$ ipython --no-banner

In [1]: import numpy as np

In [2]: np.set_printoptions(suppress=True, linewidth=160)

In [3]: W0 = np.array([[6, 3, 5], [3, -7, -2], [-1, 9, -5], [0, 6, 3], [6, 3, 5]])

In [4]: gram = W0.T @ W0

In [5]: print(np.allclose(gram, gram.T))
True

In [6]: gram
Out[6]: 
array([[ 82,   6,  59],
       [  6, 184,  17],
       [ 59,  17,  88]])

In [7]: np.round(np.linalg.eigvalsh(gram)[::-1], 3)
Out[7]: array([190.201, 138.223,  25.577])

In [8]: np.trace(gram), (W0 ** 2).sum()
Out[8]: (np.int64(354), np.int64(354))

In [9]: print(np.diag(gram))
[ 82 184  88]

In [10]: (W0 @ W0.T).shape
Out[10]: (5, 5)

In [11]: vals, V = np.linalg.eigh(gram)

In [12]: vec = np.array([-5, 0, 0])

In [13]: np.round(np.linalg.eigvalsh(gram[1:, 1:]), 3)
Out[13]: array([ 85.078, 186.922])

In [14]: print(vec @ gram @ vec)
2050

In [15]: print(np.round(V * np.abs(vals) @ V.T, 3))
[[ 82.   6.  59.]
 [  6. 184.  17.]
 [ 59.  17.  88.]]

In [16]: np.abs(gram).sum(axis=1).max(), np.round(np.abs(vals).max(), 3)
Out[16]: (np.int64(207), np.float64(190.201))

In [17]: np.round(V * np.sqrt(vals) @ V.T, 3)
Out[17]: 
array([[ 8.37 ,  0.157,  3.451],
       [ 0.157, 13.544,  0.74 ],
       [ 3.451,  0.74 ,  8.691]])

In [18]: hat = W0 @ np.linalg.solve(W0.T @ W0, W0.T)

In [19]: np.round(hat @ W0[:, 2], 3)
Out[19]: array([ 5., -2., -5.,  3.,  5.])

In [20]: np.round((np.eye(5) - hat) @ W0, 3) + 0
Out[20]: 
array([[0., 0., 0.],
       [0., 0., 0.],
       [0., 0., 0.],
       [0., 0., 0.],
       [0., 0., 0.]])

In [21]: hat.round(3)
Out[21]: 
array([[ 0.48 ,  0.077, -0.002,  0.113,  0.48 ],
       [ 0.077,  0.694,  0.009, -0.448,  0.077],
       [-0.002,  0.009,  1.   ,  0.013, -0.002],
       [ 0.113, -0.448,  0.013,  0.346,  0.113],
       [ 0.48 ,  0.077, -0.002,  0.113,  0.48 ]])

In [22]: vals, V = np.linalg.eigh(hat)

In [23]: vec = np.array([3, 2, 0, 3, 2])

In [24]: np.round(np.linalg.eigvalsh(hat[1:, 1:]), 3) + 0
Out[24]: array([0.  , 0.52, 1.  , 1.  ])

In [25]: round(float(vec @ hat @ vec / (vec @ vec)), 3), round(float(vals[0]), 3), np.round(vals[-1], 3)
Out[25]: (0.672, -0.0, np.float64(1.0))

In [26]: r0 = np.array([1, 2, 1, 0, 2, 4, 0, 5])

In [27]: r1 = np.array([1, 1, 3, 2, 0])

In [28]: arr = r0[:, None] + r1[None, :]

In [29]: arr
Out[29]: 
array([[2, 2, 4, 3, 1],
       [3, 3, 5, 4, 2],
       [2, 2, 4, 3, 1],
       [1, 1, 3, 2, 0],
       [3, 3, 5, 4, 2],
       [5, 5, 7, 6, 4],
       [1, 1, 3, 2, 0],
       [6, 6, 8, 7, 5]])

In [30]: rank = np.linalg.matrix_rank(arr)

In [31]: print(rank)
2

In [32]: null = np.linalg.svd(arr)[2][rank:].T

In [33]: null.shape
Out[33]: (5, 3)

In [34]: np.round(null @ null.T, 3)
Out[34]: 
array([[ 0.769, -0.231, -0.077, -0.154, -0.308],
       [-0.231,  0.769, -0.077, -0.154, -0.308],
       [-0.077, -0.077,  0.308, -0.385,  0.231],
       [-0.154, -0.154, -0.385,  0.731, -0.038],
       [-0.308, -0.308,  0.231, -0.038,  0.423]])

In [35]: print(np.linalg.matrix_rank(arr.T @ arr), np.linalg.matrix_rank(arr @ arr.T))
2 2

In [36]: [int(np.linalg.matrix_rank(arr[:i])) for i in range(1, len(arr) + 1)]
Out[36]: [1, 2, 2, 2, 2, 2, 2, 2]

In [37]: np.allclose(arr @ null, 0)
Out[37]: True

In [38]: np.linalg.lstsq(arr[:-1].T, arr[-1])[2]
Out[38]: np.int32(2)

In [39]: np.allclose(arr[:-1].T @ np.linalg.lstsq(arr[:-1].T, arr[-1])[0], arr[-1])
Out[39]: True

In [40]: try:
    ...:     np.linalg.inv(arr)
    ...: except np.linalg.LinAlgError as e:
    ...:     print(repr(e))
    ...: 
LinAlgError('Last 2 dimensions of the array must be square')

In [41]: np.unique(arr.round(6), axis=0).shape
Out[41]: (5, 5)

In [42]: Uu, sig, Vh = np.linalg.svd(arr)

In [43]: np.argmax(sig[:-1] / (sig[1:] + 1e-6)) + 1
Out[43]: np.int64(2)

In [44]: other = Uu[:, :2] @ np.diag(sig[:2]) @ Vh[:2]

In [45]: print(other.round(3) + 0)
[[2. 2. 4. 3. 1.]
 [3. 3. 5. 4. 2.]
 [2. 2. 4. 3. 1.]
 [1. 1. 3. 2. 0.]
 [3. 3. 5. 4. 2.]
 [5. 5. 7. 6. 4.]
 [1. 1. 3. 2. 0.]
 [6. 6. 8. 7. 5.]]

In [46]: np.linalg.matrix_rank(arr, rtol=0.05)
Out[46]: np.int64(2)

In [47]: np.round(np.linalg.norm(arr - other, 2), 3), round(sig[2], 3)
Out[47]: (np.float64(0.0), np.float64(0.0))

In [48]: round(np.abs(arr - other).max(), 3)
Out[48]: np.float64(0.0)

In [49]: np.linalg.matrix_rank(other)
Out[49]: np.int64(2)

In [50]: round(float(np.linalg.norm(arr - other) / np.linalg.norm(arr)), 3)
Out[50]: 0.0

In [51]: feats = np.loadtxt("dump.csv", delimiter=",")

In [52]: feats
Out[52]: 
array([[-2.,  1.,  1.,  1.,  1.,  1.],
       [ 1., -2.,  1.,  1.,  1.,  1.],
       [ 1.,  1., -2.,  1.,  1.,  1.],
       [ 1.,  1.,  1., -2.,  1.,  1.],
       [ 1.,  1.,  1.,  1., -2.,  1.],
       [ 1.,  1.,  1.,  1.,  1., -2.]])

In [53]: other = np.array([[-9, 6], [-6, -3], [8, 8]])

In [54]: np.einsum("ij,ij->i", W0, W0)
Out[54]: array([ 70,  62, 107,  45,  70])

In [55]: np.vstack([W0, other.T]).shape
Out[55]: (7, 3)

In [56]: np.einsum("ik,kj->ij", W0, other)
Out[56]: 
array([[-32,  67],
       [ -1,  23],
       [-85, -73],
       [-12,   6],
       [-32,  67]])

In [57]: np.einsum("ij->j", W0)
Out[57]: array([14, 14,  6])

In [58]: other.T @ W0.T
Out[58]: 
array([[-32,  -1, -85, -12, -32],
       [ 67,  23, -73,   6,  67]])
